>>> import numpy as np
>>> np.set_printoptions(precision=3, suppress=True, linewidth=100, floatmode="fixed")
>>> mat = np.array([[0, 0, 0], [0, 0, 1], [0, 1, 0]])
>>> print(mat)
[[0 0 0]
 [0 0 1]
 [0 1 0]]
>>> ev, vecs = np.linalg.eigh(mat)
>>> x0 = np.array([0, 1, 1])
>>> print(np.abs(mat).sum(axis=1).max(), np.abs(ev).max())
1 1.0
>>> print(vecs * np.maximum(ev, 0) @ vecs.T)
[[0.000 0.000 0.000]
 [0.000 0.500 0.500]
 [0.000 0.500 0.500]]
>>> Y = np.array([[3, 3], [0, 1], [0, 0]])
>>> print(np.linalg.matrix_rank(mat @ Y))
1
>>> print(np.abs(np.diag(np.linalg.qr(mat)[1])) > 1e-9)
[False  True  True]
>>> print(np.round(np.trace(np.linalg.pinv(mat) @ mat), 3))
2.0
>>> print(np.unique(mat.round(6), axis=0).shape)
(3, 3)
>>> print(np.allclose(mat[:-1].T @ np.linalg.lstsq(mat[:-1].T, mat[-1])[0], mat[-1]))
False
>>> print(round(float(np.linalg.det(mat)), 3))
0.0
>>> print((mat != 0).astype(int))
[[0 0 0]
 [0 0 1]
 [0 1 0]]
>>> print(np.flatnonzero(np.linalg.matrix_power((mat != 0) + (mat.T != 0) + np.eye(3), 3)[0]))
[0]
>>> feats = np.load("block15.npy")
>>> print(feats)
[[1 0 2 3 1 0]
 [0 0 0 0 0 0]
 [2 0 4 6 2 0]
 [3 0 6 9 3 0]
 [1 0 2 3 1 0]
 [0 0 0 0 0 0]]
>>> print(np.flatnonzero(np.linalg.matrix_power((feats != 0) + (feats.T != 0) + np.eye(6), 6)[1]))
[1]
>>> print(np.round(np.linalg.det(feats), 3))
0.0
>>> print(np.round(np.sort(np.linalg.eigvals(feats).real), 3) + 0)
[ 0.000  0.000  0.000  0.000  0.000 15.000]
>>> print(feats @ feats)
[[ 15   0  30  45  15   0]
 [  0   0   0   0   0   0]
 [ 30   0  60  90  30   0]
 [ 45   0  90 135  45   0]
 [ 15   0  30  45  15   0]
 [  0   0   0   0   0   0]]
>>> print((feats != 0).astype(int))
[[1 0 1 1 1 0]
 [0 0 0 0 0 0]
 [1 0 1 1 1 0]
 [1 0 1 1 1 0]
 [1 0 1 1 1 0]
 [0 0 0 0 0 0]]
